In [1]: import numpy as np

In [2]: from numpy import linalg as LA

In [3]: np.set_printoptions(precision=2, suppress=True, linewidth=100)

In [4]: def rnd(a):
   ...:     return np.round(a, 2) + 0
   ...: 

In [5]: rng = np.random.default_rng(444)

In [6]: A = np.array([[0, 2, 3, 1, 2, 1, 0, 1, 1],
   ...:     [0, 1, 0, 1, 0, 1, 2, 3, 0],
   ...:     [3, 2, 3, 2, 3, 2, 0, 2, 3],
   ...:     [1, 1, 2, 2, 2, 1, 2, 0, 3]]) * (rng.random((4, 9)) < 0.3)

In [7]: A
Out[7]: 
array([[0, 2, 0, 0, 0, 0, 0, 0, 0],
       [0, 0, 0, 0, 0, 1, 0, 0, 0],
       [3, 0, 0, 0, 3, 0, 0, 0, 0],
       [1, 1, 0, 0, 2, 1, 0, 0, 0]])

In [8]: gram = A.T @ A

In [9]: np.diag(gram)
Out[9]: array([10,  5,  0,  0, 13,  2,  0,  0,  0])

In [10]: np.allclose(gram, gram.T)
Out[10]: True

In [11]: np.trace(gram), (A ** 2).sum()
Out[11]: (np.int64(30), np.int64(30))

In [12]: gram
Out[12]: 
array([[10,  1,  0,  0, 11,  1,  0,  0,  0],
       [ 1,  5,  0,  0,  2,  1,  0,  0,  0],
       [ 0,  0,  0,  0,  0,  0,  0,  0,  0],
       [ 0,  0,  0,  0,  0,  0,  0,  0,  0],
       [11,  2,  0,  0, 13,  2,  0,  0,  0],
       [ 1,  1,  0,  0,  2,  2,  0,  0,  0],
       [ 0,  0,  0,  0,  0,  0,  0,  0,  0],
       [ 0,  0,  0,  0,  0,  0,  0,  0,  0],
       [ 0,  0,  0,  0,  0,  0,  0,  0,  0]])

In [13]: feats = np.loadtxt("run10.csv", delimiter=",")

In [14]: rnd(feats)
Out[14]: 
array([[ 0.9 , -0.05,  0.07, -0.03,  0.27, -0.09,  0.03],
       [-0.05,  0.97,  0.03, -0.02,  0.14, -0.05,  0.02],
       [ 0.07,  0.03,  0.96,  0.02, -0.17,  0.06, -0.02],
       [-0.03, -0.02,  0.02,  0.99,  0.09, -0.03,  0.01],
       [ 0.27,  0.14, -0.17,  0.09,  0.28,  0.25, -0.09],
       [-0.09, -0.05,  0.06, -0.03,  0.25,  0.92,  0.03],
       [ 0.03,  0.02, -0.02,  0.01, -0.09,  0.03,  0.99]])

In [15]: # looks like rank 6

In [16]: left, s, Vh = LA.svd(feats, full_matrices=False)

In [17]: (s > 1e-8).sum()
Out[17]: np.int64(6)

In [18]: left, s, Vh = LA.svd(feats)

In [19]: V = Vh[:(s > 1e-8).sum()]

In [20]: x = feats[0] + -1 * feats[1] + rng.integers(2) * np.eye(7)[0]

In [21]: rnd(x)
Out[21]: array([ 0.95, -1.03,  0.03, -0.02,  0.14, -0.05,  0.02])

In [22]: LA.matrix_rank(np.vstack([feats, x]))
Out[22]: np.int64(6)

In [23]: rnd(LA.norm(x - V.T @ V @ x))
Out[23]: np.float64(0.0)

In [24]: rnd(np.diag(V.T @ V))
Out[24]: array([0.9 , 0.97, 0.96, 0.99, 0.28, 0.92, 0.99])

In [25]: r = LA.matrix_rank(feats)

In [26]: r
Out[26]: np.int64(6)

In [27]: null = LA.svd(feats)[2][r:].T

In [28]: [int(LA.matrix_rank(feats[:, :j + 1])) for j in range(7)]
Out[28]: [1, 2, 3, 4, 5, 6, 6]

In [29]: rnd(feats @ null)
Out[29]: 
array([[0.],
       [0.],
       [0.],
       [0.],
       [0.],
       [0.],
       [0.]])

In [30]: null.shape
Out[30]: (7, 1)

In [31]: rnd(null[:, 0] / null[np.abs(null[:, 0]).round(6).argmax(), 0])
Out[31]: array([-0.38, -0.19,  0.24, -0.12,  1.  , -0.34,  0.12])

In [32]: rnd(null @ null.T)
Out[32]: 
array([[ 0.1 ,  0.05, -0.07,  0.03, -0.27,  0.09, -0.03],
       [ 0.05,  0.03, -0.03,  0.02, -0.14,  0.05, -0.02],
       [-0.07, -0.03,  0.04, -0.02,  0.17, -0.06,  0.02],
       [ 0.03,  0.02, -0.02,  0.01, -0.09,  0.03, -0.01],
       [-0.27, -0.14,  0.17, -0.09,  0.72, -0.25,  0.09],
       [ 0.09,  0.05, -0.06,  0.03, -0.25,  0.08, -0.03],
       [-0.03, -0.02,  0.02, -0.01,  0.09, -0.03,  0.01]])

In [33]: LA.matrix_rank(feats.T @ feats), LA.matrix_rank(feats @ feats.T)
Out[33]: (np.int64(6), np.int64(6))

In [34]: other = np.array([[-2, 2, 3, 2]])

In [35]: E = other.T @ other

In [36]: E
Out[36]: 
array([[ 4, -4, -6, -4],
       [-4,  4,  6,  4],
       [-6,  6,  9,  6],
       [-4,  4,  6,  4]])

In [37]: # rows 1 and 3 are equal

In [38]: w, V = LA.eigh(E)

In [39]: rnd(w)
Out[39]: array([ 0.,  0.,  0., 21.])

In [40]: rnd(V @ np.diag(w) @ V.T)
Out[40]: 
array([[ 4., -4., -6., -4.],
       [-4.,  4.,  6.,  4.],
       [-6.,  6.,  9.,  6.],
       [-4.,  4.,  6.,  4.]])

In [41]: rnd(LA.eigvalsh(E + -2 * np.eye(4)))
Out[41]: array([-2., -2., -2., 19.])

In [42]: rnd(V.T @ E @ V)
Out[42]: 
array([[ 0.,  0.,  0.,  0.],
       [ 0.,  0.,  0.,  0.],
       [ 0.,  0.,  0.,  0.],
       [ 0.,  0.,  0., 21.]])

In [43]: w.sum(), np.trace(E)
Out[43]: (np.float64(21.0), np.int64(21))

In [44]: rnd(LA.eigvalsh(E @ E))
Out[44]: array([  0.,   0.,   0., 441.])

In [45]: np.allclose(feats @ feats.T, feats.T @ feats)
Out[45]: True

In [46]: rnd(np.abs(LA.eigvals(feats)).max())
Out[46]: np.float64(1.0)

In [47]: rnd(LA.matrix_power(feats, 4))
Out[47]: 
array([[ 0.9 , -0.05,  0.07, -0.03,  0.27, -0.09,  0.03],
       [-0.05,  0.97,  0.03, -0.02,  0.14, -0.05,  0.02],
       [ 0.07,  0.03,  0.96,  0.02, -0.17,  0.06, -0.02],
       [-0.03, -0.02,  0.02,  0.99,  0.09, -0.03,  0.01],
       [ 0.27,  0.14, -0.17,  0.09,  0.28,  0.25, -0.09],
       [-0.09, -0.05,  0.06, -0.03,  0.25,  0.92,  0.03],
       [ 0.03,  0.02, -0.02,  0.01, -0.09,  0.03,  0.99]])

In [48]: np.argsort(-LA.norm(E, axis=0).round(6), kind="stable")[:3]
Out[48]: array([2, 0, 1])

In [49]: E.ravel(order="F")
Out[49]: array([ 4, -4, -6, -4, -4,  4,  6,  4, -6,  6,  9,  6, -4,  4,  6,  4])

In [50]: E.reshape(-1, 2)
Out[50]: 
array([[ 4, -4],
       [-6, -4],
       [-4,  4],
       [ 6,  4],
       [-6,  6],
       [ 9,  6],
       [-4,  4],
       [ 6,  4]])

In [51]: T = E.reshape(4, 2, -1)

In [52]: T.transpose(1, 0, 2)
Out[52]: 
array([[[ 4, -4],
        [-4,  4],
        [-6,  6],
        [-4,  4]],

       [[-6, -4],
        [ 6,  4],
        [ 9,  6],
        [ 6,  4]]])

In [53]: np.swapaxes(T, 1, 2)[1]
Out[53]: 
array([[-4,  6],
       [ 4,  4]])

In [54]: T[:, 0]
Out[54]: 
array([[ 4, -4],
       [-4,  4],
       [-6,  6],
       [-4,  4]])

In [55]: T.shape
Out[55]: (4, 2, 2)

In [56]: np.einsum("ihd,jhd->hij", T, T).shape
Out[56]: (2, 4, 4)
